In [1]: import numpy as np

In [2]: np.set_printoptions(precision=4, suppress=True, linewidth=120)

In [3]: F = np.array([[-16.0, 0.0, 0.1],
   ...:     [-4.0, -0.2, 0.5],
   ...:     [-8.0, -2.2, 0.7],
   ...:     [36.0, -0.9, -0.5]])

In [4]: F
Out[4]: 
array([[-16. ,   0. ,   0.1],
       [ -4. ,  -0.2,   0.5],
       [ -8. ,  -2.2,   0.7],
       [ 36. ,  -0.9,  -0.5]])

In [5]: # column 0 is much longer than the rest

In [6]: Uu, sv, vt = np.linalg.svd(F)

In [7]: np.argmax(sv[:-1] / (sv[1:] + 1e-6)) + 1
Out[7]: np.int64(1)

In [8]: sv
Out[8]: array([40.4051,  2.4383,  0.4139])

In [9]: A2 = Uu[:, :1] @ np.diag(sv[:1]) @ vt[:1]

In [10]: round(np.abs(F - A2).max(), 4)
Out[10]: np.float64(2.2687)

In [11]: np.linalg.matrix_rank(A2)
Out[11]: np.int64(1)

In [12]: np.round(np.linalg.norm(F - A2) / np.linalg.norm(F), 4)
Out[12]: np.float64(0.0611)

In [13]: A2 = np.c_[F[:, :2] @ np.array([[3, -2], [-3, -2]]), np.array([-5, 3, -5, -3])]

In [14]: A2
Out[14]: 
array([[-48. ,  32. ,  -5. ],
       [-11.4,   8.4,   3. ],
       [-17.4,  20.4,  -5. ],
       [110.7, -70.2,  -3. ]])

In [15]: np.round(np.linalg.lstsq(F, A2[:, 0])[0], 4) + 0
Out[15]: array([ 3., -3.,  0.])

In [16]: np.linalg.norm(np.linalg.qr(F)[0].T @ A2, axis=0) ** 2 / ((A2 ** 2).sum(axis=0) + 1e-12)
Out[16]: array([1.    , 1.    , 0.8961])

In [17]: P = A2 @ np.linalg.solve(A2.T @ A2, A2.T)

In [18]: np.round((np.eye(4) - P) @ A2, 4) + 0
Out[18]: 
array([[0., 0., 0.],
       [0., 0., 0.],
       [0., 0., 0.],
       [0., 0., 0.]])

In [19]: np.round(np.linalg.eigvalsh(P), 4) + 0
Out[19]: array([0., 1., 1., 1.])

In [20]: P @ A2[:, 1]
Out[20]: array([ 32. ,   8.4,  20.4, -70.2])

In [21]: w1 = np.array([[3, 3, 2, 3, 0, 1], [2, 3, 0, 4, 1, 2], [3, 5, 4, 1, 3, 4]])

In [22]: c = np.array([2, 0, 2, 1, 3, 0])

In [23]: hid = np.maximum(F @ w1 + c, 0)

In [24]: (hid > 0).mean(axis=0)
Out[24]: array([0.25, 0.25, 0.25, 0.25, 1.  , 0.25])

In [25]: (hid > 0).astype(int)
Out[25]: 
array([[0, 0, 0, 0, 1, 0],
       [0, 0, 0, 0, 1, 0],
       [0, 0, 0, 0, 1, 0],
       [1, 1, 1, 1, 1, 1]])

In [26]: C = np.array([[2, 3, -1],
    ...:     [3, -1, -1],
    ...:     [-3, 0, -1],
    ...:     [-3, -2, 2],
    ...:     [0, -1, -2],
    ...:     [2, -2, 3]])

In [27]: w1 @ C
Out[27]: 
array([[  2,  -2,   1],
       [  5, -10,   7],
       [ 14,  -9,  -4]])

In [28]: np.linalg.cond(F) > 100
Out[28]: np.False_

In [29]: np.abs(np.linalg.svd(F)[2][-1])
Out[29]: array([0.0183, 0.2549, 0.9668])

In [30]: round(np.log10(np.linalg.cond(F)))
Out[30]: 2

In [31]: np.argsort(-np.linalg.norm(F, axis=0).round(6), kind="stable")[:3]
Out[31]: array([0, 1, 2])

In [32]: np.linalg.matrix_rank(F, rtol=0.1)
Out[32]: np.int64(1)

In [33]: round(float(np.linalg.norm(F, 2) / np.linalg.norm(F)), 4)
Out[33]: 0.9981

In [34]: A2 = np.array([[0, -1, 2, -1], [-3, 3, -2, 0], [0, 0, -1, 1], [-1, 1, -2, 3]])

In [35]: X = np.triu(A2, 1)

In [36]: X
Out[36]: 
array([[ 0, -1,  2, -1],
       [ 0,  0, -2,  0],
       [ 0,  0,  0,  1],
       [ 0,  0,  0,  0]])

In [37]: th = np.radians(15)

In [38]: Rm = np.eye(4)

In [39]: Rm[2, 2] = Rm[3, 3] = np.cos(th)

In [40]: Rm[2, 3], Rm[3, 2] = -np.sin(th), np.sin(th)

In [41]: Rm
Out[41]: 
array([[ 1.    ,  0.    ,  0.    ,  0.    ],
       [ 0.    ,  1.    ,  0.    ,  0.    ],
       [ 0.    ,  0.    ,  0.9659, -0.2588],
       [ 0.    ,  0.    ,  0.2588,  0.9659]])

In [42]: A2 = X @ Rm.T

In [43]: np.linalg.svd(X, compute_uv=False), np.linalg.svd(A2, compute_uv=False)
Out[43]: 
(array([3.033 , 1.2302, 0.536 , 0.    ]),
 array([3.033 , 1.2302, 0.536 , 0.    ]))

In [44]: np.abs(A2 - X).max(axis=0)
Out[44]: array([0.    , 0.    , 0.2588, 0.5517])

In [45]: np.allclose(np.linalg.norm(X, axis=1), np.linalg.norm(A2, axis=1))
Out[45]: True

In [46]: np.round(np.linalg.det(Rm), 4), np.round(np.trace(Rm), 4)
Out[46]: (np.float64(1.0), np.float64(3.9319))

In [47]: E = np.loadtxt("sample8.csv", delimiter=",")

In [48]: E
Out[48]: 
array([[ 0.,  2.,  0.,  0.],
       [-2.,  0.,  2., -1.],
       [ 0., -2.,  0.,  0.],
       [ 0.,  1.,  0.,  0.]])

In [49]: rng = np.random.default_rng(18914)

In [50]: z = rng.permutation(4)

In [51]: z
Out[51]: array([1, 0, 3, 2])

In [52]: A2 = E[z][:, z]

In [53]: A2
Out[53]: 
array([[ 0., -2., -1.,  2.],
       [ 2.,  0.,  0.,  0.],
       [ 1.,  0.,  0.,  0.],
       [-2.,  0.,  0.,  0.]])

In [54]: np.sort(np.abs(np.linalg.eigvals(A2)))
Out[54]: array([0., 0., 3., 3.])
